$ python -q
>>> import numpy as np
>>> np.set_printoptions(precision=3, suppress=True, linewidth=200, sign=" ")
>>> data = np.loadtxt("block11.csv", delimiter=",")
>>> data
array([[ 2.388,  4.298,  0.905],
       [-0.389, -1.597,  4.722],
       [ 3.34 , -0.822,  3.629],
       [ 2.518, -3.447, -2.604],
       [ 0.933, -4.469,  2.039],
       [ 0.743, -3.663,  3.321],
       [-0.964,  4.758, -1.195],
       [ 2.308, -4.105, -1.679],
       [-1.986,  3.294,  3.194],
       [-3.898, -1.628, -2.675],
       [ 3.147,  3.739,  1.056],
       [-4.092, -1.94 , -2.119],
       [ 4.121, -1.092,  2.612],
       [ 0.439, -4.863,  1.076],
       [ 4.649,  1.809, -0.334],
       [-2.913, -0.804, -3.983],
       [ 3.401, -0.612,  3.613],
       [-0.468,  4.276,  2.549],
       [ 3.616,  2.003,  2.813],
       [ 1.378,  1.262,  4.638],
       [-3.638, -2.782, -2.005],
       [ 2.853,  1.626, -3.77 ],
       [-2.26 ,  2.166, -3.899],
       [ 4.227,  0.005, -2.67 ],
       [-0.268,  4.436, -2.291],
       [-0.32 , -4.7  , -1.674],
       [ 3.6  ,  3.086,  1.588],
       [ 2.051,  0.404, -4.542],
       [-3.625,  2.741,  2.084],
       [-4.141,  0.67 , -2.721]])
>>> Z = data[[21, 14]].astype(float)
>>> for _ in range(4):
...     idx = np.linalg.norm(data[:, None] - Z, axis=-1).argmin(axis=1)
...     Z = np.array([data[idx == j].mean(axis=0) for j in range(2)])
... 
>>> idx
array([ 1,  1,  1,  0,  1,  1,  0,  0,  1,  0,  1,  0,  1,  1,  1,  0,  1,  1,  1,  1,  0,  0,  0,  0,  0,  0,  1,  0,  1,  0])
>>> Z[1] - Z[0]
array([ 2.19 ,  0.968,  5.171])
>>> np.bincount(idx)
array([ 14,  16])
